$ python -q
>>> import numpy as np
>>> from numpy import linalg as LA
>>> np.set_printoptions(precision=3, suppress=True, linewidth=160)
>>> def rnd(a):
...     return np.round(a, 3) + 0
... 
>>> A = np.loadtxt("mat.csv", delimiter=",")
>>> print(A)
[[ 0.103 -1.689  2.494  1.774  0.68  -0.835  3.364]
 [ 0.072 -4.421  5.716  3.899 -0.318 -1.365  5.394]
 [ 0.269 -1.8    3.238  1.85   0.101 -0.876  2.491]
 [ 0.097 -1.946  3.29   2.314 -0.026 -0.48   2.767]]
>>> A @ A
Traceback (most recent call last):
  File "<python-input-6>", line 1, in <module>
    A @ A
    ~~^~~
ValueError: matmul: Input operand 1 has a mismatch in its core dimension 0, with gufunc signature (n?,k),(k,m?)->(n?,m?) (size 4 is different from 7)
>>> C2 = A.T @ A
>>> print((A @ A.T).shape)
(4, 4)
>>> print(np.allclose(C2, C2.T))
True
>>> print(rnd(LA.eigvalsh(C2)[::-1]))
[173.278   1.329   0.475   0.174   0.      0.      0.   ]
>>> Uu, sig, Vt = LA.svd(A)
>>> print(np.argmax(sig[:-1] / (sig[1:] + 1e-6)) + 1)
1
>>> B = Uu[:, :1] @ np.diag(sig[:1]) @ Vt[:1]
>>> print(LA.matrix_rank(A, rtol=0.05))
3
>>> print(LA.matrix_rank(A, rtol=0.1))
1
>>> r0 = np.array([3, 1])
>>> print(rnd(np.cross(A[2, :3], A[3, :3])))
[ 0.379 -0.571 -0.349]
>>> print(rnd(np.polyval(r0, A[2])))
[ 1.807 -4.4   10.714  6.55   1.303 -1.628  8.473]
>>> print(rnd(np.convolve(A[2], r0)))
[ 0.807 -5.131  7.914  8.788  2.153 -2.527  6.597  2.491]
>>> E = 0.2 ** np.abs(np.subtract.outer(np.arange(9), np.arange(9)))
>>> print(rnd(E))
[[1.    0.2   0.04  0.008 0.002 0.    0.    0.    0.   ]
 [0.2   1.    0.2   0.04  0.008 0.002 0.    0.    0.   ]
 [0.04  0.2   1.    0.2   0.04  0.008 0.002 0.    0.   ]
 [0.008 0.04  0.2   1.    0.2   0.04  0.008 0.002 0.   ]
 [0.002 0.008 0.04  0.2   1.    0.2   0.04  0.008 0.002]
 [0.    0.002 0.008 0.04  0.2   1.    0.2   0.04  0.008]
 [0.    0.    0.002 0.008 0.04  0.2   1.    0.2   0.04 ]
 [0.    0.    0.    0.002 0.008 0.04  0.2   1.    0.2  ]
 [0.    0.    0.    0.    0.002 0.008 0.04  0.2   1.   ]]
>>> # symmetric
>>> rng = np.random.default_rng(237135)
>>> lab = rng.permutation(9)
>>> B = E[:, lab] * rng.choice([-1, 1], 9)
>>> print(rnd(B))
[[ 0.04   0.008  0.     0.2   -0.002  0.     0.     0.     1.   ]
 [ 0.2    0.04   0.     1.    -0.008  0.     0.    -0.002  0.2  ]
 [ 1.     0.2    0.002  0.2   -0.04   0.     0.    -0.008  0.04 ]
 [ 0.2    1.     0.008  0.04  -0.2    0.     0.002 -0.04   0.008]
 [ 0.04   0.2    0.04   0.008 -1.     0.002  0.008 -0.2    0.002]
 [ 0.008  0.04   0.2    0.002 -0.2    0.008  0.04  -1.     0.   ]
 [ 0.002  0.008  1.     0.    -0.04   0.04   0.2   -0.2    0.   ]
 [ 0.     0.002  0.2    0.    -0.008  0.2    1.    -0.04   0.   ]
 [ 0.     0.     0.04   0.    -0.002  1.     0.2   -0.008  0.   ]]
>>> Uu, _, Vt = LA.svd(E.T @ B)
>>> print(lab)
[2 3 6 1 4 8 7 5 0]
